>>> import numpy as np
>>> import numpy.linalg as la
>>> np.set_printoptions(precision=3, suppress=True, linewidth=140, legacy="1.25")
>>> def rd(a):
...     return np.round(a, 3) + 0
... 
>>> rng = np.random.default_rng(84)
>>> labels = rng.integers(0, 2, 9)
>>> mat = np.array([[2, 0, 2, 0, 2, 2, 0, -2, 0],
...     [1, -2, -2, 0, -2, -2, 2, 2, 1],
...     [-2, 2, 1, -1, -1, 0, 0, 0, 0],
...     [-1, 2, -2, -2, 1, 0, -2, 0, -2],
...     [0, -2, -1, -2, 1, 1, 1, -1, -1],
...     [2, 1, 2, -2, 0, 0, -2, 0, 2],
...     [1, 0, 2, 1, 0, 2, -2, 1, 1],
...     [-1, 2, -2, 0, 1, 2, 0, 1, -1],
...     [0, 2, 1, 1, -1, -2, 0, 1, -1]]) * (labels[:, None] == labels)
>>> mat
array([[ 2,  0,  0,  0,  2,  2,  0, -2,  0],
       [ 1, -2,  0,  0, -2, -2,  2,  2,  0],
       [ 0,  0,  1,  0,  0,  0,  0,  0,  0],
       [-1,  2,  0, -2,  1,  0, -2,  0,  0],
       [ 0, -2,  0, -2,  1,  1,  1, -1,  0],
       [ 2,  1,  0, -2,  0,  0, -2,  0,  0],
       [ 1,  0,  0,  1,  0,  2, -2,  1,  0],
       [-1,  2,  0,  0,  1,  2,  0,  1,  0],
       [ 0,  0,  1,  0,  0,  0,  0,  0, -1]])
>>> A2 = mat + rng.integers(-2, 3, (9, 7)) @ rng.integers(-2, 3, (7, 9))
>>> A2
array([[ -2,   5,   2,  10,  -1,  10,   5,  -5,   2],
       [  4,  -7,  -6, -10,   7,   2,  -2,  -2,  -1],
       [  1,  -6,   9,   2,   1, -12,   3,  -3,   4],
       [ -3,  -3,   0,  -6,   1,  -6,  -2,   9,   1],
       [ -9,   5,   1,   5,  -8,   1,   0,   2,   1],
       [ -5,   0,   3,   1,  -3,  -1,  -3,  -4,   7],
       [  0,  -1,  -2,   1,  -2,   8,  -2,   0,   4],
       [  2,   3,  -3,  -1,   8,  14,   1,  -4,  -1],
       [ -4,   1,   3,   0,  -3,   3,  -1,   9,   3]])
>>> la.matrix_rank(A2 - mat, tol=1e-8)
7
>>> rd(la.svd(A2 - mat, compute_uv=False))
array([27.727, 24.093, 16.464, 11.627,  8.68 ,  4.028,  3.443,  0.   ,  0.   ])
>>> (mat != 0).astype(int)
array([[1, 0, 0, 0, 1, 1, 0, 1, 0],
       [1, 1, 0, 0, 1, 1, 1, 1, 0],
       [0, 0, 1, 0, 0, 0, 0, 0, 0],
       [1, 1, 0, 1, 1, 0, 1, 0, 0],
       [0, 1, 0, 1, 1, 1, 1, 1, 0],
       [1, 1, 0, 1, 0, 0, 1, 0, 0],
       [1, 0, 0, 1, 0, 1, 1, 1, 0],
       [1, 1, 0, 0, 1, 1, 0, 1, 0],
       [0, 0, 1, 0, 0, 0, 0, 0, 1]])
>>> rd(la.det(mat))
630.0
>>> np.flatnonzero(la.matrix_power((mat != 0) + (mat.T != 0) + np.eye(9), 9)[8])
array([2, 8])
>>> rd(np.sort(la.eigvals(mat).real))
array([-2.999, -2.999, -2.665, -1.   ,  0.154,  0.154,  1.   ,  3.082,  3.273])
>>> blk = np.stack([mat, 3 * mat, mat[::-1]])
>>> la.matrix_rank(blk)
array([9, 9, 9])
>>> blk.shape
(3, 9, 9)
>>> la.matrix_rank(blk.reshape(3, -1))
2
>>> rd(la.norm(blk, axis=(1, 2)))
array([10.05, 30.15, 10.05])
>>> A2 = np.array([[-1, 0],
...     [2, -2],
...     [-2, -2],
...     [-1, 2],
...     [-2, -1],
...     [0, 1],
...     [1, 0],
...     [-1, -1],
...     [2, -2]])
>>> np.einsum("ik,kj->ji", mat, A2)
array([[-4, -1, -2,  3, -2,  0, -5,  2, -4],
       [ 2,  2, -2, -9,  1, -6,  3, -4,  0]])
>>> np.einsum("ij,ij->i", mat, mat)
array([16, 21,  1, 14, 12, 13, 11, 11,  2])
>>> np.vstack([mat, A2.T]).shape
(11, 9)
>>> A2.T @ mat.T
array([[-4, -1, -2,  3, -2,  0, -5,  2, -4],
       [ 2,  2, -2, -9,  1, -6,  3, -4,  0]])
>>> np.einsum("ik,kj->ij", mat, A2)
array([[-4,  2],
       [-1,  2],
       [-2, -2],
       [ 3, -9],
       [-2,  1],
       [ 0, -6],
       [-5,  3],
       [ 2, -4],
       [-4,  0]])
>>> r0 = np.array([2, -1, 2, 0, 1, 1, 1, -2, -1])
>>> A2 = mat + np.outer(r0, np.eye(9)[7])
>>> A2
array([[ 2.,  0.,  0.,  0.,  2.,  2.,  0.,  0.,  0.],
       [ 1., -2.,  0.,  0., -2., -2.,  2.,  1.,  0.],
       [ 0.,  0.,  1.,  0.,  0.,  0.,  0.,  2.,  0.],
       [-1.,  2.,  0., -2.,  1.,  0., -2.,  0.,  0.],
       [ 0., -2.,  0., -2.,  1.,  1.,  1.,  0.,  0.],
       [ 2.,  1.,  0., -2.,  0.,  0., -2.,  1.,  0.],
       [ 1.,  0.,  0.,  1.,  0.,  2., -2.,  2.,  0.],
       [-1.,  2.,  0.,  0.,  1.,  2.,  0., -1.,  0.],
       [ 0.,  0.,  1.,  0.,  0.,  0.,  0., -1., -1.]])
>>> la.matrix_rank(A2 - mat)
1
>>> rd(la.det(A2) / la.det(mat)), rd(1 + la.solve(mat, r0)[7])
(0.714, 0.714)
>>> la.matrix_rank(la.inv(A2) - la.inv(mat), tol=1e-8)
1
>>> F = np.load("dump.npy")
>>> F
array([[ 0,  2,  4, -1,  0,  0, -2,  0],
       [-2,  0,  0,  0,  0,  1, -3, -2],
       [-4,  0,  0, -3, -2, -1, -4,  1],
       [ 1,  0,  3,  0,  0,  1,  1, -3],
       [ 0,  0,  2,  0,  0, -2,  0, -2],
       [ 0, -1,  1, -1,  2,  0,  0,  2],
       [ 2,  3,  4, -1,  0,  0,  0, -1],
       [ 0,  2, -1,  3,  2, -2,  1,  0]])
>>> W1 = np.array([[1, 1],
...     [2, -1],
...     [0, 2],
...     [1, -2],
...     [1, 0],
...     [2, 0],
...     [1, -1],
...     [0, -2],
...     [-1, 2]])
>>> coef = np.array([5, 0])
>>> act = np.maximum(mat @ W1 + coef, 0)
>>> act
array([[13,  6],
       [ 0,  0],
       [ 5,  2],
       [ 5,  3],
       [ 3,  7],
       [ 5,  7],
       [ 9,  0],
       [13,  0],
       [ 6,  0]])
>>> la.matrix_rank(act)
2
>>> cent = np.array([[2, 3], [2, 3]])
>>> (act @ cent).round(6).argmax(axis=1)
array([1, 0, 1, 1, 1, 1, 1, 1, 1])
>>> W1 @ cent
array([[ 4,  6],
       [ 2,  3],
       [ 4,  6],
       [-2, -3],
       [ 2,  3],
       [ 4,  6],
       [ 0,  0],
       [-4, -6],
       [ 2,  3]])
>>> labels = rng.permutation(8)
>>> A2 = F[:, labels] * rng.choice([-1, 1], 8)
>>> A2
array([[ 2,  2,  0,  0,  0,  1, -4,  0],
       [ 0,  3, -2,  0, -2,  0,  0, -1],
       [ 0,  4, -4,  2,  1,  3,  0,  1],
       [ 0, -1,  1,  0, -3,  0, -3, -1],
       [ 0,  0,  0,  0, -2,  0, -2,  2],
       [-1,  0,  0, -2,  2,  1, -1,  0],
       [ 3,  0,  2,  0, -1,  1, -4,  0],
       [ 2, -1,  0, -2,  0, -3,  1,  2]])
>>> left, _, vt = la.svd(F.T @ A2)
>>> labels
array([1, 6, 0, 4, 7, 3, 2, 5])
>>> rd(left @ vt)
array([[ 0.,  0.,  1.,  0.,  0.,  0.,  0.,  0.],
       [ 1.,  0.,  0.,  0.,  0.,  0.,  0.,  0.],
       [ 0.,  0.,  0.,  0.,  0.,  0., -1.,  0.],
       [ 0.,  0.,  0.,  0.,  0., -1.,  0.,  0.],
       [ 0.,  0.,  0., -1.,  0.,  0.,  0.,  0.],
       [ 0.,  0.,  0.,  0.,  0.,  0.,  0., -1.],
       [ 0., -1.,  0.,  0.,  0.,  0.,  0.,  0.],
       [ 0.,  0.,  0.,  0.,  1.,  0.,  0.,  0.]])
>>> X = np.load("layer15.npy")
>>> X
array([[ 0,  0,  0],
       [ 0,  0,  0],
       [ 0,  0,  0],
       [ 2,  1, -2],
       [ 0,  0,  0],
       [ 2,  1, -2],
       [-2,  1,  1],
       [ 0,  0,  0],
       [-2,  1,  1],
       [-3,  2,  3],
       [-3,  2,  3],
       [-2,  1,  1],
       [ 0,  0,  0],
       [ 0,  0,  0],
       [-2,  1,  1],
       [ 0,  0,  0],
       [-1,  1,  2],
       [ 0,  0,  0],
       [ 1,  2,  0],
       [ 2,  1, -2],
       [ 0,  0,  0],
       [ 0,  0,  0],
       [ 0,  0,  0],
       [-2,  1,  1],
       [-3,  2,  3],
       [ 0,  0,  0],
       [ 0,  0,  0],
       [ 2,  1, -2],
       [ 0,  2, -1],
       [ 0,  0,  0],
       [ 0,  0,  0],
       [-1,  1,  2],
       [-1,  1,  2],
       [ 2,  1, -2],
       [ 0,  0,  0],
       [-3,  2,  3],
       [-2,  1,  1]])
>>> # row 1 repeats row 0
>>> labels = X[:, 1] > np.median(X[:, 1])
>>> r0 = X[labels].mean(axis=0) - X[~labels].mean(axis=0)
>>> rd(r0)
array([-1.672,  1.548,  1.769])
>>> ((X - X.mean(axis=0)) @ r0 > 0).astype(int)
array([0, 0, 0, 0, 0, 0, 1, 0, 1, 1, 1, 1, 0, 0, 1, 0, 1, 0, 0, 0, 0, 0, 0, 1, 1, 0, 0, 0, 0, 0, 0, 1, 1, 0, 0, 1, 1])
>>> np.argsort(-np.abs(r0).round(6), kind="stable")
array([2, 0, 1])
>>> P = X @ la.solve(X.T @ X, X.T)
>>> rd(la.eigvalsh(P))
array([0., 0., 0., 0., 0., 0., 0., 0., 0., 0., 0., 0., 0., 0., 0., 0., 0., 0., 0., 0., 0., 0., 0., 0., 0., 0., 0., 0., 0., 0., 0., 0., 0.,
       0., 1., 1., 1.])
>>> np.trace(P)
3.0
>>> rd(P @ X[:, 0])
array([ 0.,  0.,  0.,  2.,  0.,  2., -2.,  0., -2., -3., -3., -2.,  0.,  0., -2.,  0., -1.,  0.,  1.,  2.,  0.,  0.,  0., -2., -3.,  0.,
        0.,  2.,  0.,  0.,  0., -1., -1.,  2.,  0., -3., -2.])
>>> la.matrix_rank(np.eye(37) - P)
34
>>> A2 = np.c_[X[:, :2] @ np.array([[5, 1], [-4, -1]]), np.array([-2, 3, 0, -2, 0, 1, -2, 1, -3, 2, -1, 3, 2, -2, -1, 0, 1, -2, 1, 0, 1, 0, 3, -1, 3, -3, 2, 2, 1, -2, -2, -1, 3, -3, -3, 1, 1])]
>>> A2
array([[  0,   0,  -2],
       [  0,   0,   3],
       [  0,   0,   0],
       [  6,   1,  -2],
       [  0,   0,   0],
       [  6,   1,   1],
       [-14,  -3,  -2],
       [  0,   0,   1],
       [-14,  -3,  -3],
       [-23,  -5,   2],
       [-23,  -5,  -1],
       [-14,  -3,   3],
       [  0,   0,   2],
       [  0,   0,  -2],
       [-14,  -3,  -1],
       [  0,   0,   0],
       [ -9,  -2,   1],
       [  0,   0,  -2],
       [ -3,  -1,   1],
       [  6,   1,   0],
       [  0,   0,   1],
       [  0,   0,   0],
       [  0,   0,   3],
       [-14,  -3,  -1],
       [-23,  -5,   3],
       [  0,   0,  -3],
       [  0,   0,   2],
       [  6,   1,   2],
       [ -8,  -2,   1],
       [  0,   0,  -2],
       [  0,   0,  -2],
       [ -9,  -2,  -1],
       [ -9,  -2,   3],
       [  6,   1,  -3],
       [  0,   0,  -3],
       [-23,  -5,   1],
       [-14,  -3,   1]])
>>> rd(la.lstsq(X, A2[:, 0])[0])
array([ 5., -4.,  0.])
>>> rd(la.norm(A2 - X @ la.lstsq(X, A2)[0], axis=0))
array([ 0.   ,  0.   , 11.246])
>>> rd(la.norm(la.qr(X)[0].T @ A2, axis=0) ** 2 / ((A2 ** 2).sum(axis=0) + 1e-12))
array([1.   , 1.   , 0.077])
>>> la.matrix_rank(np.c_[X, A2])
4
>>> labels = rng.permutation(3)
>>> A2 = X[:, labels] * rng.choice([-1, 1], 3)
>>> A2
array([[ 0,  0,  0],
       [ 0,  0,  0],
       [ 0,  0,  0],
       [-2, -1, -2],
       [ 0,  0,  0],
       [-2, -1, -2],
       [ 2, -1,  1],
       [ 0,  0,  0],
       [ 2, -1,  1],
       [ 3, -2,  3],
       [ 3, -2,  3],
       [ 2, -1,  1],
       [ 0,  0,  0],
       [ 0,  0,  0],
       [ 2, -1,  1],
       [ 0,  0,  0],
       [ 1, -1,  2],
       [ 0,  0,  0],
       [-1, -2,  0],
       [-2, -1, -2],
       [ 0,  0,  0],
       [ 0,  0,  0],
       [ 0,  0,  0],
       [ 2, -1,  1],
       [ 3, -2,  3],
       [ 0,  0,  0],
       [ 0,  0,  0],
       [-2, -1, -2],
       [ 0, -2, -1],
       [ 0,  0,  0],
       [ 0,  0,  0],
       [ 1, -1,  2],
       [ 1, -1,  2],
       [-2, -1, -2],
       [ 0,  0,  0],
       [ 3, -2,  3],
       [ 2, -1,  1]])
>>> left, _, vt = la.svd(X.T @ A2)
>>> labels
array([0, 1, 2])
>>> rd(left @ vt)
array([[-1.,  0.,  0.],
       [ 0., -1.,  0.],
       [ 0.,  0.,  1.]])
>>> A = np.tril(np.array([[1, 1, 1, 2, -1, 1],
...     [1, 2, 0, -2, -1, -2],
...     [-2, -1, 2, 1, -2, -2],
...     [0, 0, 2, 0, 1, -2],
...     [2, 0, -1, 1, 2, -1],
...     [0, -2, 2, -1, 0, 1]]), -1) + np.eye(6, dtype=int)
>>> A
array([[ 1,  0,  0,  0,  0,  0],
       [ 1,  1,  0,  0,  0,  0],
       [-2, -1,  1,  0,  0,  0],
       [ 0,  0,  2,  1,  0,  0],
       [ 2,  0, -1,  1,  1,  0],
       [ 0, -2,  2, -1,  0,  1]])
>>> r0, v = F[3], F[0]
>>> r0 @ v
10
>>> pr = (r0 @ v) / (r0 @ r0) * r0
>>> rd(v - pr)
array([-0.476,  2.   ,  2.571, -1.   ,  0.   , -0.476, -2.476,  1.429])
